$ ipython --no-banner

In [1]: import numpy as np

In [2]: import numpy.linalg as la

In [3]: np.set_printoptions(suppress=True, linewidth=160)

In [4]: u = np.array([-7, -8, -7, -3, -9, 4, -3])

In [5]: v = np.array([5, 0, 0, 5, -4, 4, -1])

In [6]: M = np.outer(u, v)

In [7]: print(M)
[[-35   0   0 -35  28 -28   7]
 [-40   0   0 -40  32 -32   8]
 [-35   0   0 -35  28 -28   7]
 [-15   0   0 -15  12 -12   3]
 [-45   0   0 -45  36 -36   9]
 [ 20   0   0  20 -16  16  -4]
 [-15   0   0 -15  12 -12   3]]

In [8]: # null space of dimension 6

In [9]: rng = np.random.default_rng(17)

In [10]: lab = rng.permutation(7)

In [11]: lab
Out[11]: array([1, 0, 4, 2, 6, 5, 3])

In [12]: out = M[lab][:, lab]

In [13]: np.round(np.sort(np.abs(la.eigvals(out))), 1) + 0
Out[13]: array([0., 0., 0., 0., 0., 0., 5.])

In [14]: round(float(la.det(out)), 1), np.round(la.det(M[lab]), 1)
Out[14]: (0.0, np.float64(0.0))

In [15]: print(out)
[[  0 -40  32   0   8 -32 -40]
 [  0 -35  28   0   7 -28 -35]
 [  0 -45  36   0   9 -36 -45]
 [  0 -35  28   0   7 -28 -35]
 [  0 -15  12   0   3 -12 -15]
 [  0  20 -16   0  -4  16  20]
 [  0 -15  12   0   3 -12 -15]]

In [16]: np.allclose(out, M)
Out[16]: False

In [17]: gram = M.T @ M

In [18]: gram
Out[18]: 
array([[ 6925,     0,     0,  6925, -5540,  5540, -1385],
       [    0,     0,     0,     0,     0,     0,     0],
       [    0,     0,     0,     0,     0,     0,     0],
       [ 6925,     0,     0,  6925, -5540,  5540, -1385],
       [-5540,     0,     0, -5540,  4432, -4432,  1108],
       [ 5540,     0,     0,  5540, -4432,  4432, -1108],
       [-1385,     0,     0, -1385,  1108, -1108,   277]])

In [19]: (M @ M.T).shape
Out[19]: (7, 7)

In [20]: np.trace(gram), (M ** 2).sum()
Out[20]: (np.int64(22991), np.int64(22991))

In [21]: np.round(la.eigvalsh(gram)[::-1], 1) + 0
Out[21]: array([22991.,     0.,     0.,     0.,     0.,     0.,     0.])

In [22]: la.matrix_rank(gram)
Out[22]: np.int64(1)

In [23]: np.diag(gram)
Out[23]: array([6925,    0,    0, 6925, 4432, 4432,  277])
